$ python3 -q
>>> import numpy as np
>>> from numpy import linalg as LA
>>> np.set_printoptions(precision=3, suppress=True, linewidth=200, sign=" ")
>>> K = np.array([[6.0, 8.0, 2.0, 5.0],
...     [0.0, 3.0, 3.0, 1.0],
...     [0.0, -3.0, -1.0, -1.0],
...     [0.0, -2.0, -3.0, 2.0]])
>>> rng = np.random.default_rng(6339)
>>> idx = rng.permutation(4)
>>> print(idx)
[ 0  2  1  3]
>>> other = K[idx][:, idx]
>>> print(other)
[[ 6.  2.  8.  5.]
 [ 0. -1. -3. -1.]
 [ 0.  3.  3.  1.]
 [ 0. -3. -2.  2.]]
>>> print(np.diag(other))
[ 6. -1.  3.  2.]
>>> print(round(LA.det(other), 3), np.round(LA.det(K[idx]), 3))
96.0 -96.0
>>> idx = rng.permutation(4)
>>> other = K[:, idx] * rng.choice([-1, 1], 4)
>>> print(other)
[[-6. -5. -8. -2.]
 [-0. -1. -3. -3.]
 [-0.  1.  3.  1.]
 [-0. -2.  2.  3.]]
>>> Uu, _, VT = LA.svd(K.T @ other)
>>> print(np.round(Uu @ VT, 3) + 0)
[[-1.  0.  0.  0.]
 [ 0.  0. -1.  0.]
 [ 0.  0.  0. -1.]
 [ 0. -1.  0.  0.]]
>>> print(idx)
[ 0  3  1  2]
>>> q = K.astype(float).copy()
>>> for j in range(4):
...     q[:, j] -= q[:, :j] @ (q[:, :j].T @ q[:, j])
...     q[:, j] /= LA.norm(q[:, j])
... 
>>> print(np.round(q.T @ q, 3) + 0)
[[ 1.  0.  0.  0.]
 [ 0.  1.  0.  0.]
 [ 0.  0.  1.  0.]
 [ 0.  0.  0.  1.]]
>>> f = np.array([1, 1, -2, 1])
>>> other = K + np.outer(f, np.eye(4)[2])
>>> print(LA.matrix_rank(LA.inv(other) - LA.inv(K), tol=1e-8))
1
>>> print(LA.matrix_rank(other - K))
1
>>> print(round(float(LA.det(other) / LA.det(K)), 3), round(float(1 + LA.solve(K, f)[2]), 3))
0.5 0.5
>>> J = np.maximum(np.array([[1, -2, 1],
...     [0, 1, 1],
...     [0, -2, 0],
...     [1, 2, 1],
...     [2, 2, 2],
...     [-1, -1, 0],
...     [2, 0, -2],
...     [-1, -2, -1],
...     [-1, -1, 0],
...     [1, 2, 2],
...     [-1, -2, 1],
...     [1, -2, 2],
...     [-2, -2, 2],
...     [1, 2, -2],
...     [-1, 2, 1],
...     [-2, 1, 2]]) @ np.array([[-4, -1, -3, -3, 0, 1, -2, -3, 1, -2],
...     [2, -2, 2, -4, 2, 5, 5, 1, -4, -2],
...     [3, 3, -3, 2, -5, 5, 0, 0, -1, -1]]) + np.array([1, 3, 0, -2, 3, 0, 3, 0, 2, 3]), 0)
>>> print(J)
[[  0   9   0   5   0   0   0   0  10   4]
 [  6   4   0   0   0  10   8   1   0   0]
 [  0   7   0   6   0   0   0   0  10   7]
 [  4   1   0   0   2  16  11   0   0   0]
 [  3   3   0   0   0  22   9   0   0   0]
 [  3   6   1   5   1   0   0   2   5   7]
 [  0   0   0   0  13   0   0   0   6   1]
 [  0   5   2   7   4   0   0   1  10  10]
 [  3   6   1   5   1   0   0   2   5   7]
 [  7   4   0   0   0  21  11   0   0   0]
 [  4  11   0  11   0   0   0   1   8   8]
 [  0  12   0   7   0   1   0   0   9   3]
 [ 11  15   0  16   0   0   0   4   6   9]
 [  0   0   7   0  17   1  11   0   0   0]
 [ 12   3   4   0   2  14  15   5   0   0]
 [ 17   9   2   4   0  13  12   7   0   3]]
>>> ang = np.radians(72)
>>> Rm = np.eye(10)
>>> Rm[0, 0] = Rm[9, 9] = np.cos(ang)
>>> Rm[0, 9], Rm[9, 0] = -np.sin(ang), np.sin(ang)
>>> print(Rm)
[[ 0.309  0.     0.     0.     0.     0.     0.     0.     0.    -0.951]
 [ 0.     1.     0.     0.     0.     0.     0.     0.     0.     0.   ]
 [ 0.     0.     1.     0.     0.     0.     0.     0.     0.     0.   ]
 [ 0.     0.     0.     1.     0.     0.     0.     0.     0.     0.   ]
 [ 0.     0.     0.     0.     1.     0.     0.     0.     0.     0.   ]
 [ 0.     0.     0.     0.     0.     1.     0.     0.     0.     0.   ]
 [ 0.     0.     0.     0.     0.     0.     1.     0.     0.     0.   ]
 [ 0.     0.     0.     0.     0.     0.     0.     1.     0.     0.   ]
 [ 0.     0.     0.     0.     0.     0.     0.     0.     1.     0.   ]
 [ 0.951  0.     0.     0.     0.     0.     0.     0.     0.     0.309]]
>>> other = J @ Rm.T
>>> print(np.abs(other - J).max(axis=0))
[ 16.16    0.      0.      0.      0.      0.      0.      0.      0.     14.095]
